$ ipython --no-banner

In [1]: import numpy as np

In [2]: import numpy.linalg as la

In [3]: np.set_printoptions(suppress=True, linewidth=120)

In [4]: X = np.loadtxt("x.csv", delimiter=",")

In [5]: X.round(1) + 0
Out[5]: 
array([[-0.3, -0.1,  0.3,  0.1, -0.1,  0.3, -0.1,  0. ,  0. , -0.3,  0. ,  0.1, -0.3],
       [ 0. , -0.1,  0.5,  0.2,  0.1, -0.3, -0.2, -0.5,  0. , -0.1, -0.2, -0.3, -0.3],
       [ 0.5, -0.4, -0.1,  0.3,  0.4,  0.1,  0. ,  0. ,  0.3, -0.2,  0.3, -0.2,  0. ],
       [-0.2, -0.7,  0. , -0.3,  0. , -0.3, -0.2,  0.3, -0.1,  0. , -0.3, -0.1,  0.3],
       [ 0.3,  0.1, -0.2, -0.2, -0.1, -0.1,  0.4, -0.5,  0.1,  0. , -0.2, -0.2,  0.1],
       [-0.2,  0.2, -0.3,  0.1, -0.2, -0.2, -0.4,  0.1,  0.2,  0.1,  0. , -0.6,  0. ],
       [ 0.5, -0.1,  0.4, -0.1, -0.2,  0.1, -0.2,  0.1, -0.2,  0.5, -0.2,  0.1,  0.2],
       [-0.2, -0.1, -0.1, -0.3,  0.3, -0.1, -0.2, -0.2,  0.5,  0.4,  0.1,  0.4, -0.2],
       [-0.2,  0.1,  0. , -0.5,  0.5,  0.2, -0.1, -0.2, -0.4,  0. ,  0.3, -0.2,  0.2],
       [ 0.3,  0. , -0.1, -0.5, -0.3,  0.1, -0.2,  0. ,  0.1, -0.6, -0.2,  0.2, -0.2],
       [ 0.2,  0.2,  0. , -0.1,  0.3,  0.5, -0.1,  0.2,  0.1,  0.1, -0.4, -0.3, -0.3],
       [ 0.2,  0.3,  0.4, -0.3,  0. , -0.4,  0. ,  0.4,  0.1, -0.1,  0.5, -0.1, -0.2],
       [ 0.2, -0.2, -0.4,  0. , -0.1, -0.2, -0.1, -0.1, -0.5,  0.2,  0.2,  0. , -0.6],
       [-0.2, -0.3,  0.1, -0.2, -0.2,  0.2,  0.5,  0.1,  0.2,  0.2,  0.1, -0.3, -0.3],
       [ 0. , -0.1,  0. ,  0. , -0.4,  0.4, -0.3, -0.3,  0.1,  0.1,  0.4,  0. ,  0.2]])

In [6]: np.round(X[:, 8] @ X[:, 10], 1)
Out[6]: np.float64(-0.0)

In [7]: np.round(la.norm(X, axis=0), 1)
Out[7]: array([1., 1., 1., 1., 1., 1., 1., 1., 1., 1., 1., 1., 1.])

In [8]: P = X @ la.solve(X.T @ X, X.T)

In [9]: np.round(np.diag(P), 1)
Out[9]: array([0.5, 0.9, 1. , 0.9, 0.8, 0.8, 0.8, 1. , 0.9, 0.9, 0.9, 0.9, 1. , 0.9, 0.8])

In [10]: np.allclose(P @ P, P)
Out[10]: True

In [11]: la.matrix_rank(np.eye(15) - P)
Out[11]: np.int64(2)

In [12]: W0 = np.load("run9.npy")

In [13]: W0
Out[13]: 
array([[0, 0, 0, 0, 0, 0, 1, 0, 0, 0, 0, 0],
       [0, 0, 1, 0, 0, 0, 0, 0, 0, 0, 0, 0],
       [0, 0, 0, 0, 0, 0, 0, 0, 0, 0, 0, 1],
       [0, 0, 0, 1, 0, 0, 0, 0, 0, 0, 0, 0],
       [0, 0, 0, 0, 0, 0, 0, 0, 0, 0, 1, 0],
       [0, 0, 0, 0, 0, 0, 0, 0, 0, 1, 0, 0],
       [0, 1, 0, 0, 0, 0, 0, 0, 0, 0, 0, 0],
       [0, 0, 0, 0, 0, 1, 0, 0, 0, 0, 0, 0],
       [0, 0, 0, 0, 0, 0, 0, 1, 0, 0, 0, 0],
       [0, 0, 0, 0, 0, 0, 0, 0, 1, 0, 0, 0],
       [1, 0, 0, 0, 0, 0, 0, 0, 0, 0, 0, 0],
       [0, 0, 0, 0, 1, 0, 0, 0, 0, 0, 0, 0]])

In [14]: np.round(la.pinv(W0), 1)
Out[14]: 
array([[0., 0., 0., 0., 0., 0., 0., 0., 0., 0., 1., 0.],
       [0., 0., 0., 0., 0., 0., 1., 0., 0., 0., 0., 0.],
       [0., 1., 0., 0., 0., 0., 0., 0., 0., 0., 0., 0.],
       [0., 0., 0., 1., 0., 0., 0., 0., 0., 0., 0., 0.],
       [0., 0., 0., 0., 0., 0., 0., 0., 0., 0., 0., 1.],
       [0., 0., 0., 0., 0., 0., 0., 1., 0., 0., 0., 0.],
       [1., 0., 0., 0., 0., 0., 0., 0., 0., 0., 0., 0.],
       [0., 0., 0., 0., 0., 0., 0., 0., 1., 0., 0., 0.],
       [0., 0., 0., 0., 0., 0., 0., 0., 0., 1., 0., 0.],
       [0., 0., 0., 0., 0., 1., 0., 0., 0., 0., 0., 0.],
       [0., 0., 0., 0., 1., 0., 0., 0., 0., 0., 0., 0.],
       [0., 0., 1., 0., 0., 0., 0., 0., 0., 0., 0., 0.]])

In [15]: W0 @ W0.T
Out[15]: 
array([[1, 0, 0, 0, 0, 0, 0, 0, 0, 0, 0, 0],
       [0, 1, 0, 0, 0, 0, 0, 0, 0, 0, 0, 0],
       [0, 0, 1, 0, 0, 0, 0, 0, 0, 0, 0, 0],
       [0, 0, 0, 1, 0, 0, 0, 0, 0, 0, 0, 0],
       [0, 0, 0, 0, 1, 0, 0, 0, 0, 0, 0, 0],
       [0, 0, 0, 0, 0, 1, 0, 0, 0, 0, 0, 0],
       [0, 0, 0, 0, 0, 0, 1, 0, 0, 0, 0, 0],
       [0, 0, 0, 0, 0, 0, 0, 1, 0, 0, 0, 0],
       [0, 0, 0, 0, 0, 0, 0, 0, 1, 0, 0, 0],
       [0, 0, 0, 0, 0, 0, 0, 0, 0, 1, 0, 0],
       [0, 0, 0, 0, 0, 0, 0, 0, 0, 0, 1, 0],
       [0, 0, 0, 0, 0, 0, 0, 0, 0, 0, 0, 1]])

In [16]: W0[:, 10] @ W0[:, 3]
Out[16]: np.int64(0)

In [17]: np.round(la.norm(W0, axis=0), 1)
Out[17]: array([1., 1., 1., 1., 1., 1., 1., 1., 1., 1., 1., 1.])

In [18]: np.round(la.svd(W0, compute_uv=False), 1)
Out[18]: array([1., 1., 1., 1., 1., 1., 1., 1., 1., 1., 1., 1.])

In [19]: F = np.loadtxt("dump.csv", delimiter=",")

In [20]: F
Out[20]: 
array([[-0.5,  0.5,  2. ,  1. , -1.4,  1. ],
       [ 1.7,  0.6,  1.6, -0.9,  0.8, -0.6],
       [-0.2, -0.4, -0.4, -0.6,  0.2, -0.9],
       [-0.7, -0.8,  1.6,  0.4,  1.2, -0.4],
       [ 1.2,  0.7, -0.4,  0. ,  0.9, -1.1],
       [ 0.1,  0.6,  0.5,  0. ,  0.7, -1.5],
       [ 0.5, -0.3, -1.2,  1.5, -0.1, -0.5],
       [-0.5,  1.1, -0.9, -0.6, -0.2,  0.7],
       [-0.3, -0.2, -1.4, -0.2,  0.3,  0.1],
       [ 0.6, -0.3, -1.3,  1.4,  0.1, -0.4],
       [-1.4,  1.2,  1.8,  1.2, -2.1,  1.6],
       [ 1.2, -0.4,  0.7,  0.3, -0.4,  0.5],
       [ 0.2,  1.6,  0.6, -2.2, -0.2,  1.1],
       [ 0.2,  0.9, -0.2,  0.3,  0.6, -0.4],
       [ 0.6,  0.2,  0.4, -0.7, -0.2,  0. ],
       [ 1. , -0.6, -0.1,  1.2,  0.4,  1.3]])

In [21]: Y = np.c_[F[:, :2] @ np.array([[1, -1], [-2, 1]]), np.array([1, -2, -2, -2, 1, -2, 0, -1, 1, 2, 0, 2, 0, -2, 2, 0])]

In [22]: Y.round(1)
Out[22]: 
array([[-1.5,  1. ,  1. ],
       [ 0.5, -1.1, -2. ],
       [ 0.6, -0.2, -2. ],
       [ 0.9, -0.1, -2. ],
       [-0.2, -0.5,  1. ],
       [-1.1,  0.5, -2. ],
       [ 1.1, -0.8,  0. ],
       [-2.7,  1.6, -1. ],
       [ 0.1,  0.1,  1. ],
       [ 1.2, -0.9,  2. ],
       [-3.8,  2.6,  0. ],
       [ 2. , -1.6,  2. ],
       [-3. ,  1.4,  0. ],
       [-1.6,  0.7, -2. ],
       [ 0.2, -0.4,  2. ],
       [ 2.2, -1.6,  0. ]])

In [23]: la.matrix_rank(Y)
Out[23]: np.int64(3)
